% ipython --no-banner

In [1]: import numpy as np

In [2]: np.set_printoptions(suppress=True, linewidth=200)

In [3]: feats = np.loadtxt("arr.csv", delimiter=",")

In [4]: feats
Out[4]: 
array([[-3. ,  2.9,  2.1,  0. ],
       [-3. ,  3. ,  2. ,  0.1],
       [-2.9,  2.9,  2.1, -0.1],
       [-2.9,  3. ,  2. , -0.2],
       [-3. ,  3.1,  1.9,  0.2],
       [-2.9,  3. ,  1.8, -0.1],
       [-2.9,  2.9,  1.9,  0. ],
       [-3. ,  2.9,  1.8, -0.3],
       [-2.9,  3. ,  2. , -0.1],
       [-3.2,  3. ,  2. ,  0. ],
       [-2.8,  2.9,  2.1, -0.1],
       [ 3. , -3.2, -2.9, -3.1],
       [ 3.2, -2.9, -3.1, -3.2],
       [ 2.9, -3. , -2.8, -3.1],
       [ 2.9, -3. , -3. , -3. ],
       [ 3. , -3. , -2.8, -2.8],
       [ 2.9, -2.9, -3. , -3. ],
       [ 3. , -3.1, -3. , -3. ],
       [ 3.1, -2.9, -3. , -3. ],
       [ 3. , -3.2, -3.1, -3. ],
       [ 2.9, -3.1, -2.8, -3.2],
       [ 2.9, -2.9, -3. , -3. ]])

In [5]: gram = np.cov(feats, rowvar=False)

In [6]: np.argsort(-feats.std(axis=0).round(6), kind="stable")
Out[6]: array([1, 0, 2, 3])

In [7]: np.round(feats.std(axis=0), 1)
Out[7]: array([3. , 3. , 2.5, 1.5])

In [8]: np.argwhere(np.triu(np.abs(np.corrcoef(feats.T)) > 0.8, 1))
Out[8]: 
array([[0, 1],
       [0, 2],
       [0, 3],
       [1, 2],
       [1, 3],
       [2, 3]])

In [9]: np.round(np.median(feats, axis=0), 1)
Out[9]: array([ 0.1,  0. , -0.5, -1.5])
